% ipython --no-banner

In [1]: import numpy as np

In [2]: np.set_printoptions(precision=2, suppress=True, linewidth=120)

In [3]: rnd = lambda a: np.round(a, 2) + 0

In [4]: B = np.array([[1, 1], [1, 2]])

In [5]: A = np.kron(np.eye(2, dtype=int), B)

In [6]: print(A)
[[1 1 0 0]
 [1 2 0 0]
 [0 0 1 1]
 [0 0 1 2]]

In [7]: # 2 groups of indices that never mix

In [8]: rng = np.random.default_rng(1133)

In [9]: labels = rng.permutation(4)

In [10]: print(labels)
[1 0 2 3]

In [11]: B = A[labels][:, labels]

In [12]: print(rnd(np.sort(np.abs(np.linalg.eigvals(B)))))
[0.38 0.38 2.62 2.62]

In [13]: print(np.trace(B))
6

In [14]: print(rnd(np.linalg.det(B)), rnd(np.linalg.det(A[labels])))
1.0 -1.0

In [15]: vals, vecs = np.linalg.eigh(A)

In [16]: vec = np.array([0, 0, 5, 1])

In [17]: print(rnd(np.linalg.eigvalsh(A[1:, 1:])))
[0.38 2.   2.62]

In [18]: print(rnd(vecs * np.sqrt(vals) @ vecs.T))
[[0.89 0.45 0.   0.  ]
 [0.45 1.34 0.   0.  ]
 [0.   0.   0.89 0.45]
 [0.   0.   0.45 1.34]]

In [19]: print(rnd(vecs * np.maximum(vals, 0) @ vecs.T))
[[1. 1. 0. 0.]
 [1. 2. 0. 0.]
 [0. 0. 1. 1.]
 [0. 0. 1. 2.]]

In [20]: th = np.radians(15)

In [21]: Rm = np.eye(4)

In [22]: Rm[2, 2] = Rm[0, 0] = np.cos(th)

In [23]: Rm[2, 0], Rm[0, 2] = -np.sin(th), np.sin(th)

In [24]: print(rnd(Rm))
[[ 0.97  0.    0.26  0.  ]
 [ 0.    1.    0.    0.  ]
 [-0.26  0.    0.97  0.  ]
 [ 0.    0.    0.    1.  ]]

In [25]: B = A @ Rm.T

In [26]: print(rnd(np.abs(B - A).max(axis=0)))
[0.26 0.   0.26 0.  ]

In [27]: print(np.allclose(np.linalg.norm(A, axis=1), np.linalg.norm(B, axis=1)))
True

In [28]: print(rnd(np.linalg.svd(A, compute_uv=False)), rnd(np.linalg.svd(B, compute_uv=False)))
[2.62 2.62 0.38 0.38] [2.62 2.62 0.38 0.38]

In [29]: print(np.allclose(A @ A.T, B @ B.T))
True

In [30]: print(rnd(B))
[[ 0.97  1.   -0.26  0.  ]
 [ 0.97  2.   -0.26  0.  ]
 [ 0.26  0.    0.97  1.  ]
 [ 0.26  0.    0.97  2.  ]]

In [31]: proj = np.triu(np.array([[3, -3, 1, 2], [-2, -2, -3, 0], [-3, 2, 2, -2], [-2, 0, 3, 0]]), 1) + np.eye(4)

In [32]: B = proj @ A @ np.linalg.inv(proj)

In [33]: print(proj @ A - A @ proj)
[[-3. -3.  5.  3.]
 [ 0.  3.  2. -5.]
 [ 0.  0. -2. -2.]
 [ 0.  0.  0.  2.]]

In [34]: print(np.linalg.matrix_rank(B))
4

In [35]: print(np.trace(B), np.trace(A))
6.0 6

In [36]: labels = rng.permutation(4)

In [37]: B = A[:, labels] * rng.choice([-1, 1], 4)

In [38]: print(B)
[[ 0  1  0 -1]
 [ 0  1  0 -2]
 [-1  0 -1  0]
 [-2  0 -1  0]]

In [39]: U, _, vt = np.linalg.svd(A.T @ B)

In [40]: print(labels)
[3 0 2 1]

In [41]: W0 = np.array([[-4, 0, 0, -1, -3, 12, 1, 4, 3, 5, 0, 4, -3],
    ...:     [2, -5, -5, 1, 0, 12, 5, 4, 0, 0, 2, 4, -3],
    ...:     [3, 4, -1, -3, -5, 9, -3, 3, 3, -1, -3, -4, -3],
    ...:     [-1, 4, 3, -3, 3, -15, 1, -5, -5, -4, -1, 0, -1]])

In [42]: B = W0 / np.sqrt((W0 ** 2).mean(axis=1, keepdims=True))

In [43]: print(rnd(B[3]))
[-0.2   0.78  0.59 -0.59  0.59 -2.94  0.2  -0.98 -0.98 -0.78 -0.2   0.   -0.2 ]

In [44]: print(np.linalg.matrix_rank(W0 - W0.mean(axis=1, keepdims=True)))
4

In [45]: B = W0 + rng.integers(-2, 3, (4, 1)) @ rng.integers(-2, 3, (1, 13))

In [46]: print(B)
[[  0  -4  -4   3  -7  16   3   0  -1   9   2   8  -7]
 [  2  -5  -5   1   0  12   5   4   0   0   2   4  -3]
 [  7   0  -5   1  -9  13  -1  -1  -1   3  -1   0  -7]
 [  3   0  -1   1  -1 -11   3  -9  -9   0   1   4  -5]]

In [47]: print(B - W0)
[[ 4 -4 -4  4 -4  4  2 -4 -4  4  2  4 -4]
 [ 0  0  0  0  0  0  0  0  0  0  0  0  0]
 [ 4 -4 -4  4 -4  4  2 -4 -4  4  2  4 -4]
 [ 4 -4 -4  4 -4  4  2 -4 -4  4  2  4 -4]]

In [48]: print(np.abs(B - W0).sum(axis=1))
[48  0 48 48]

In [49]: print(np.linalg.matrix_rank(B - W0, tol=1e-8))
1

In [50]: print(rnd(np.linalg.svd(B - W0, compute_uv=False)))
[23.49  0.    0.    0.  ]

In [51]: def softmax(z):
    ...:     e = np.exp(z - z.max(axis=-1, keepdims=True))
    ...:     return e / e.sum(axis=-1, keepdims=True)
    ...: 

In [52]: print(rnd(softmax(10 * B[1])))
[0. 0. 0. 0. 0. 1. 0. 0. 0. 0. 0. 0. 0.]

In [53]: print(rnd(softmax(B[1] + 3)))
[0. 0. 0. 0. 0. 1. 0. 0. 0. 0. 0. 0. 0.]

In [54]: print(rnd(softmax(B).sum(axis=1)))
[1. 1. 1. 1.]

In [55]: att = B @ B.T / np.sqrt(13)

In [56]: print(rnd(softmax(att + np.triu(np.full(att.shape, -np.inf), 1))))
[[1. 0. 0. 0.]
 [1. 0. 0. 0.]
 [0. 0. 1. 0.]
 [0. 0. 0. 1.]]

In [57]: print(softmax(att).round(6).argmax(axis=1))
[0 0 2 3]

In [58]: print(rnd(softmax(att)[1] @ B))
[ 0. -4. -4.  3. -7. 16.  3.  0. -1.  9.  2.  8. -7.]

In [59]: B = A / np.linalg.norm(A, axis=1, keepdims=True)

In [60]: C2 = B @ B.T

In [61]: print(rnd(np.degrees(np.arccos(np.clip(C2[3, 2], -1, 1)))))
18.43

In [62]: print(rnd(C2[3]))
[0.   0.   0.95 1.  ]

In [63]: print(rnd(np.linalg.norm(B, axis=1)))
[1. 1. 1. 1.]

In [64]: print(np.argwhere(np.triu(np.abs(C2) > 0.95, 1)))
[]

In [65]: print((C2 - 2 * np.eye(4)).round(6).argmax(axis=1))
[1 0 3 2]

In [66]: print(rnd(C2))
[[1.   0.95 0.   0.  ]
 [0.95 1.   0.   0.  ]
 [0.   0.   1.   0.95]
 [0.   0.   0.95 1.  ]]

In [67]: print(np.allclose(A @ A.T, A.T @ A))
True

In [68]: print(rnd(np.abs(np.linalg.eigvals(A)).max()))
2.62

In [69]: print(np.allclose(A, A.T))
True

In [70]: print(np.trace(A))
6

In [71]: print((A + A.T) / 2)
[[1. 1. 0. 0.]
 [1. 2. 0. 0.]
 [0. 0. 1. 1.]
 [0. 0. 1. 2.]]

In [72]: print(rnd(np.linalg.det(A)))
1.0

In [73]: mat = np.load("out0.npy")

In [74]: print(mat)
[[ 0  7  8  0  1  0  0  0  6  6  4  0  4]
 [ 0  9 10  0  1  0  0  0  7  7  5  0  5]
 [ 0  3  4  0  1  0  0  0  4  4  2  0  2]
 [ 2  0  0  1  1  2  0  1  1  1  0  1  0]
 [ 0  5  6  0  1  0  0  0  5  5  3  0  3]
 [ 2  0  0  1  1  2  0  1  1  1  0  1  0]
 [ 0  9 10  0  1  0  0  0  7  7  5  0  5]
 [ 4  0  0  5  1  4  0  5  0  0  0  3  0]
 [ 0  1  2  0  1  0  0  0  3  3  1  0  1]
 [ 6  0  0  9  1  6  0  9  0  0  0  5  0]
 [ 4  0  0  5  1  4  0  5  0  0  0  3  0]
 [ 4  0  0  5  1  4  0  5  0  0  0  3  0]
 [ 0  5  6  0  1  0  0  0  5  5  3  0  3]
 [ 1  0  0  0  1  1  0  0  2  2  0  0  0]
 [ 3  0  0  3  1  3  0  3  0  0  0  2  0]
 [ 3  0  0  3  1  3  0  3  0  0  0  2  0]
 [ 2  0  0  1  1  2  0  1  1  1  0  1  0]
 [ 2  0  0  1  1  2  0  1  1  1  0  1  0]
 [ 6  0  0  9  1  6  0  9  0  0  0  5  0]
 [ 0  7  8  0  1  0  0  0  6  6  4  0  4]]

In [75]: # columns 0 and 5 are equal

In [76]: print(np.allclose(mat[:-1].T @ np.linalg.lstsq(mat[:-1].T, mat[-1])[0], mat[-1]))
True

In [77]: print(np.abs(np.diag(np.linalg.qr(mat)[1])) > 1e-9)
[ True  True  True  True  True False False False  True False False False False]

In [78]: print(np.unique(mat.round(6), axis=0).shape)
(10, 13)

In [79]: print(rnd(np.trace(np.linalg.pinv(mat) @ mat)))
6.0

In [80]: J = np.load("data.npy")

In [81]: print(J)
[[ 1  1 -1 -1 -1 -1  1  1]
 [ 1 -1 -1  1 -1  1  1 -1]
 [ 1 -1  1 -1  1 -1  1 -1]
 [ 1 -1  1 -1 -1  1 -1  1]
 [ 1 -1 -1  1  1 -1 -1  1]]

In [82]: B = J[0, 0] * J[1:] - np.outer(J[1:, 0], J[0])

In [83]: print(B)
[[ 0 -2  0  2  0  2  0 -2]
 [ 0 -2  2  0  2  0  0 -2]
 [ 0 -2  2  0  0  2 -2  0]
 [ 0 -2  0  2  2  0 -2  0]]

In [84]: print(J[:, 0] / J[0, 0])
[1. 1. 1. 1. 1.]

In [85]: print(np.flatnonzero(~B.round(6).any(axis=1)))
[]

In [86]: print(B.reshape(2, -1))
[[ 0 -2  0  2  0  2  0 -2  0 -2  2  0  2  0  0 -2]
 [ 0 -2  2  0  0  2 -2  0  0 -2  0  2  2  0 -2  0]]

In [87]: print(B.ravel(order="F"))
[ 0  0  0  0 -2 -2 -2 -2  0  2  2  0  2  0  0  2  0  2  0  2  2  0  2  0  0  0 -2 -2 -2 -2  0  0]

In [88]: T = B.reshape(4, 2, -1)

In [89]: print(np.swapaxes(T, 1, 2)[2])
[[ 0  0]
 [-2  2]
 [ 2 -2]
 [ 0  0]]

In [90]: print(T.sum(axis=1))
[[ 0  0  0  0]
 [ 2 -2  2 -2]
 [ 0  0  0  0]
 [ 2 -2 -2  2]]

In [91]: print(T[:, 0])
[[ 0 -2  0  2]
 [ 0 -2  2  0]
 [ 0 -2  2  0]
 [ 0 -2  0  2]]

In [92]: print(T.transpose(1, 0, 2))
[[[ 0 -2  0  2]
  [ 0 -2  2  0]
  [ 0 -2  2  0]
  [ 0 -2  0  2]]

 [[ 0  2  0 -2]
  [ 2  0  0 -2]
  [ 0  2 -2  0]
  [ 2  0 -2  0]]]

In [93]: print(T.shape)
(4, 2, 4)

In [94]: r0 = np.array([-2, 0, 0, -3, 0, 3, 2, 0, 0, -2, 1, 2, -2]) + 0.5

In [95]: M = np.outer(r0, r0) / (r0 @ r0)

In [96]: print(rnd(M))
[[ 0.05 -0.02 -0.02  0.09 -0.02 -0.13 -0.09 -0.02 -0.02  0.05 -0.05 -0.09  0.05]
 [-0.02  0.01  0.01 -0.03  0.01  0.04  0.03  0.01  0.01 -0.02  0.02  0.03 -0.02]
 [-0.02  0.01  0.01 -0.03  0.01  0.04  0.03  0.01  0.01 -0.02  0.02  0.03 -0.02]
 [ 0.09 -0.03 -0.03  0.15 -0.03 -0.21 -0.15 -0.03 -0.03  0.09 -0.09 -0.15  0.09]
 [-0.02  0.01  0.01 -0.03  0.01  0.04  0.03  0.01  0.01 -0.02  0.02  0.03 -0.02]
 [-0.13  0.04  0.04 -0.21  0.04  0.3   0.21  0.04  0.04 -0.13  0.13  0.21 -0.13]
 [-0.09  0.03  0.03 -0.15  0.03  0.21  0.15  0.03  0.03 -0.09  0.09  0.15 -0.09]
 [-0.02  0.01  0.01 -0.03  0.01  0.04  0.03  0.01  0.01 -0.02  0.02  0.03 -0.02]
 [-0.02  0.01  0.01 -0.03  0.01  0.04  0.03  0.01  0.01 -0.02  0.02  0.03 -0.02]
 [ 0.05 -0.02 -0.02  0.09 -0.02 -0.13 -0.09 -0.02 -0.02  0.05 -0.05 -0.09  0.05]
 [-0.05  0.02  0.02 -0.09  0.02  0.13  0.09  0.02  0.02 -0.05  0.05  0.09 -0.05]
 [-0.09  0.03  0.03 -0.15  0.03  0.21  0.15  0.03  0.03 -0.09  0.09  0.15 -0.09]
 [ 0.05 -0.02 -0.02  0.09 -0.02 -0.13 -0.09 -0.02 -0.02  0.05 -0.05 -0.09  0.05]]

In [97]: rank = np.linalg.matrix_rank(M)

In [98]: print(rank)
1

In [99]: N = np.linalg.svd(M)[2][rank:].T

In [100]: print(np.allclose(M @ N, 0))
True

In [101]: print(np.linalg.matrix_rank(M.T @ M), np.linalg.matrix_rank(M @ M.T))
1 1

In [102]: print(N.shape)
(13, 12)

In [103]: print([int(np.linalg.matrix_rank(M[:i])) for i in range(1, len(M) + 1)])
[1, 1, 1, 1, 1, 1, 1, 1, 1, 1, 1, 1, 1]

In [104]: print([int(np.linalg.matrix_rank(np.delete(M, i, axis=0))) for i in range(13)])
[1, 1, 1, 1, 1, 1, 1, 1, 1, 1, 1, 1, 1]
